$ python3 -q
>>> import numpy as np
>>> np.set_printoptions(suppress=True, linewidth=160)
>>> arr = np.load("test8.npy")
>>> arr
array([[-1.9717,  2.0983, -0.076 ,  0.839 ],
       [ 1.4048, -2.2479,  1.4047,  0.0146],
       [ 1.2997,  1.9058, -1.7109,  0.867 ],
       [-0.4315,  2.3445,  1.4126, -1.1496],
       [ 0.3247, -1.3156,  1.4533,  2.2476],
       [-2.2635,  1.6977,  0.5299, -0.8446],
       [-2.6398,  0.0655,  0.7044, -1.2373],
       [-1.0084,  2.5595, -1.1045, -0.4608],
       [ 0.1635, -0.1673, -2.3577, -1.8403],
       [-2.7272, -1.0555,  0.0702,  0.6658],
       [-0.5921,  0.7312, -2.8392,  0.2318],
       [-1.9543,  1.6843, -1.3674,  0.6886],
       [-0.9554,  1.9807,  2.0059, -0.3751],
       [ 0.66  , -0.8369, -2.7381,  0.6054],
       [-0.3823, -2.3469,  1.6971,  0.6827],
       [ 1.9109,  1.328 ,  1.5511, -1.0858],
       [-2.3024,  1.1707,  0.676 ,  1.368 ],
       [-1.0424,  1.094 , -2.3967,  0.9861],
       [-0.0122,  0.3239, -2.981 ,  0.091 ],
       [ 0.0916, -2.8108,  0.145 ,  1.0345],
       [-1.1547, -0.4862,  1.6092, -2.2002],
       [ 0.0532, -2.0333, -0.9833, -1.9739]])
>>> G = np.cov(arr, rowvar=False)
>>> round(float(np.corrcoef(arr[:, 2], arr[:, 0])[0, 1]), 4)
-0.084
>>> np.argsort(-arr.std(axis=0).round(6), kind="stable")
array([2, 1, 0, 3])
>>> np.round(np.median(arr, axis=0), 4)
array([-0.5118,  0.5276,  0.1076,  0.1614])
>>> np.argwhere(np.triu(np.abs(np.corrcoef(arr.T)) > 0.8, 1))
array([], shape=(0, 2), dtype=int64)
>>> np.round(arr.std(axis=0), 4)
array([1.2994, 1.6464, 1.6611, 1.1565])
>>> np.round(np.polyfit(arr[:, 2], arr[:, 0], 1), 4)
array([-0.0657, -0.6308])
>>> np.round(np.linalg.eigvalsh(G)[::-1], 4)
array([3.2896, 2.8211, 1.5457, 1.2438])
>>> data = np.tanh(np.array([[0.7, 0.6],
...     [1.3, -0.2],
...     [0.7, -0.2],
...     [-1.1, -1.2],
...     [1.1, -0.9],
...     [1.1, 1.5],
...     [-1.4, -1.2],
...     [0.7, -2.1],
...     [1.3, 0.7],
...     [-0.9, 0.3],
...     [-1.3, -2.8],
...     [-1.3, 0.2],
...     [0.5, -0.2],
...     [-0.2, 2.5],
...     [-0.1, -1.1],
...     [-0.3, -0.6],
...     [-0.8, -1.1],
...     [-0.3, 0.8],
...     [-0.2, 0.7],
...     [1.4, -0.4],
...     [-0.6, -0.3],
...     [1.4, 1.3],
...     [-0.3, 0.1],
...     [0.0, -0.5],
...     [0.4, 0.2],
...     [-2.4, -1.1]]) @ np.array([[0.5, 0.0, 0.7], [-1.5, 0.5, 0.9]]))
>>> data.round(4)
array([[-0.5005,  0.2913,  0.7739],
       [ 0.7398, -0.0997,  0.6231],
       [ 0.5717, -0.0997,  0.3004],
       [ 0.8483, -0.537 , -0.9517],
       [ 0.9562, -0.4219, -0.04  ],
       [-0.9354,  0.6351,  0.9716],
       [ 0.8005, -0.537 , -0.968 ],
       [ 0.9982, -0.7818, -0.8854],
       [-0.3799,  0.3364,  0.9121],
       [-0.7163,  0.1489, -0.3452],
       [ 0.9984, -0.8854, -0.9979],
       [-0.7398,  0.0997, -0.6231],
       [ 0.5005, -0.0997,  0.1684],
       [-0.9991,  0.8483,  0.971 ],
       [ 0.9217, -0.5005, -0.7857],
       [ 0.6351, -0.2913, -0.6351],
       [ 0.8483, -0.5005, -0.9138],
       [-0.8741,  0.3799,  0.4699],
       [-0.8178,  0.3364,  0.4542],
       [ 0.8617, -0.1974,  0.5511],
       [ 0.1489, -0.1489, -0.598 ],
       [-0.8483,  0.5717,  0.9732],
       [-0.2913,  0.05  , -0.1194],
       [ 0.6351, -0.2449, -0.4219],
       [-0.0997,  0.0997,  0.4301],
       [ 0.4219, -0.5005, -0.9905]])
>>> cen = data - data.mean(axis=0)
>>> U, sigma, VT = np.linalg.svd(cen, full_matrices=False)
>>> np.round(np.abs(VT[-1]), 4)
array([0.3427, 0.9041, 0.2551])
>>> (np.sign(U[:, 0]) == np.sign(U[0, 0])).astype(int)
array([1, 1, 0, 0, 0, 1, 0, 0, 1, 1, 0, 1, 0, 1, 0, 0, 0, 1, 1, 0, 0, 1, 1, 0, 1, 0])
>>> np.round(sigma ** 2 / (sigma ** 2).sum(), 4)
array([0.8319, 0.1626, 0.0055])
>>> sigma.round(4)
array([5.1425, 2.2735, 0.4173])
>>> np.searchsorted(np.cumsum(sigma ** 2) / (sigma ** 2).sum(), 0.9) + 1
np.int64(2)
>>> np.round(VT[0] * np.sign(VT[0, np.abs(VT[0]).argmax()]), 4)
array([ 0.657 , -0.4248, -0.6229])
>>> np.round((sigma ** 2).sum() ** 2 / (sigma ** 4).sum(), 4)
np.float64(1.3917)
>>> M = np.loadtxt("m.csv", delimiter=",")
>>> M
array([[ -8.4667,  22.8348, -12.2955,  13.5345],
       [ 12.6355,   9.9374,   3.1462,  15.016 ],
       [ -6.1646, -10.1374,   0.089 ,   2.8367],
       [ -4.4496,  -3.6565,   1.8284,  -3.7794],
       [  3.9361, -17.6317,  -3.4074,   0.6047],
       [ -0.4861,  -8.9487,  -1.9651,   7.2294],
       [  2.5072,   6.186 ,   7.0198,  -3.3701],
       [ -5.039 , -12.7728,  -8.1   ,  -0.2908],
       [  2.1443,   9.9033,   2.216 ,   6.9999],
       [ -5.8811, -35.7844,   4.6798, -12.1795],
       [-11.6012, -20.0825,   2.7414,   2.6756],
       [ -7.7599,  23.3092,  -1.9789,  11.2914],
       [-10.8048, -10.6635,   1.8917,   2.8464],
       [ -5.6237,  -5.4457, -11.9436,  19.6195],
       [  6.4259, -16.8537, -10.6702,  -1.4518],
       [ 12.93  ,  23.1974,  -1.5574,  -4.664 ],
       [ -9.8571,   2.6331,  10.9801, -11.773 ],
       [  7.4117,   1.3182, -14.7719,   8.3647],
       [  8.7233, -21.9845,  -3.5335,   1.15  ],
       [-16.8369,   7.1186,  -2.3204,  13.1842],
       [  0.2736, -13.7286,   3.9558,   5.2254],
       [-10.1893,   0.877 ,   0.9649, -24.8461]])
>>> basis = M[[3, 16]].astype(float)
>>> for _ in range(4):
...     z = np.linalg.norm(M[:, None] - basis, axis=-1).argmin(axis=1)
...     basis = np.array([M[z == j].mean(axis=0) for j in range(2)])
... 
>>> z
array([0, 0, 0, 0, 0, 0, 0, 0, 0, 0, 0, 0, 0, 0, 0, 0, 1, 0, 0, 0, 0, 1])
>>> basis.round(4)
array([[ -1.3063,  -3.6943,  -2.2488,   4.2421],
       [-10.0232,   1.7551,   5.9725, -18.3096]])
>>> np.bincount(z)
array([20,  2])
>>> out = np.c_[M[:, :3] @ np.array([[0, 4, 1], [3, 2, 2], [5, 1, 5]]), np.array([2, -1, -3, 2, 0, 0, 1, -3, 3, 1, -3, 1, -2, 0, 0, -1, -3, 0, -2, -3, -3, -1])]
>>> out.round(4)
array([[   7.0269,   -0.4927,  -24.2746,    2.    ],
       [  45.5432,   73.563 ,   48.2413,   -1.    ],
       [ -29.9672,  -44.8442,  -25.9944,   -3.    ],
       [  -1.8275,  -23.283 ,   -2.6206,    2.    ],
       [ -69.9321,  -22.9264,  -48.3643,    0.    ],
       [ -36.6716,  -21.8069,  -28.209 ,    0.    ],
       [  53.657 ,   29.4206,   49.9782,    1.    ],
       [ -78.8184,  -53.8016,  -71.0846,   -3.    ],
       [  40.7899,   30.5998,   33.0309,    3.    ],
       [ -83.9542,  -90.4134,  -54.0509,    1.    ],
       [ -46.5405,  -83.8284,  -38.0592,   -3.    ],
       [  60.0331,   13.5999,   28.964 ,    1.    ],
       [ -22.532 ,  -62.6545,  -22.6733,   -2.    ],
       [ -76.0551,  -45.3298,  -76.2331,    0.    ],
       [-103.9121,  -18.674 ,  -80.6325,    0.    ],
       [  61.8052,   96.5574,   51.5378,   -1.    ],
       [  62.7998,  -23.1821,   50.3096,   -3.    ],
       [ -69.9049,   17.5113,  -63.8114,    0.    ],
       [ -83.621 ,  -12.6093,  -52.9132,   -2.    ],
       [   9.7538,  -55.4308,  -14.2017,   -3.    ],
       [ -21.4068,  -22.407 ,   -7.4046,   -3.    ],
       [   7.4555,  -38.0383,   -3.6108,   -1.    ]])
>>> np.linalg.matrix_rank(np.c_[M, out])
np.int64(5)
>>> np.linalg.matrix_rank(out)
np.int64(4)
>>> np.round(np.linalg.lstsq(M, out[:, 0])[0], 4) + 0
array([0., 3., 5., 0.])
>>> round(np.linalg.norm(M[13], 1), 4), round(np.linalg.norm(M[13], np.inf), 4)
(np.float64(42.6325), np.float64(19.6195))
>>> basis = data[[7, 0]].astype(float)
>>> for _ in range(6):
...     z = np.linalg.norm(data[:, None] - basis, axis=-1).argmin(axis=1)
...     basis = np.array([data[z == j].mean(axis=0) for j in range(2)])
... 
>>> z
array([1, 1, 1, 0, 0, 1, 0, 0, 1, 1, 0, 1, 1, 1, 0, 0, 0, 1, 1, 1, 0, 1, 1, 0, 1, 0])
>>> np.bincount(z)
array([11, 15])
>>> basis.round(4)
array([[ 0.7466, -0.4863, -0.7444],
       [-0.3019,  0.2201,  0.4341]])
>>> np.round(basis[1] - basis[0], 4)
array([-1.0485,  0.7064,  1.1785])
>>> np.abs(basis[1] - basis[0]).argmax()
np.int64(2)
>>> F = np.array([[4, 9, 2, 9], [7, 1, 2, 9], [8, 2, 9, 0], [0, 3, 0, 9]])
>>> out = np.array([[-1, 1, -1], [0, 0, -1]])
>>> basis = np.kron(out, F)
>>> np.linalg.matrix_rank(basis)
np.int64(8)
>>> basis
array([[-4, -9, -2, -9,  4,  9,  2,  9, -4, -9, -2, -9],
       [-7, -1, -2, -9,  7,  1,  2,  9, -7, -1, -2, -9],
       [-8, -2, -9,  0,  8,  2,  9,  0, -8, -2, -9,  0],
       [ 0, -3,  0, -9,  0,  3,  0,  9,  0, -3,  0, -9],
       [ 0,  0,  0,  0,  0,  0,  0,  0, -4, -9, -2, -9],
       [ 0,  0,  0,  0,  0,  0,  0,  0, -7, -1, -2, -9],
       [ 0,  0,  0,  0,  0,  0,  0,  0, -8, -2, -9,  0],
       [ 0,  0,  0,  0,  0,  0,  0,  0,  0, -3,  0, -9]])
>>> basis.shape
(8, 12)
>>> rng = np.random.default_rng(83884)
>>> z = rng.permutation(4)
>>> out = F[:, z] * rng.choice([-1, 1], 4)
>>> out
array([[ 9, -2, -9,  4],
       [ 9, -2, -1,  7],
       [ 0, -9, -2,  8],
       [ 9,  0, -3,  0]])
>>> U, _, VT = np.linalg.svd(F.T @ out)
>>> np.round(U @ VT, 4) + 0
array([[ 0.,  0.,  0.,  1.],
       [ 0.,  0., -1.,  0.],
       [ 0., -1.,  0.,  0.],
       [ 1.,  0.,  0.,  0.]])
>>> np.round(np.linalg.lstsq(F, out)[0], 4) + 0
array([[ 0.,  0.,  0.,  1.],
       [ 0.,  0., -1.,  0.],
       [ 0., -1.,  0.,  0.],
       [ 1.,  0.,  0.,  0.]])
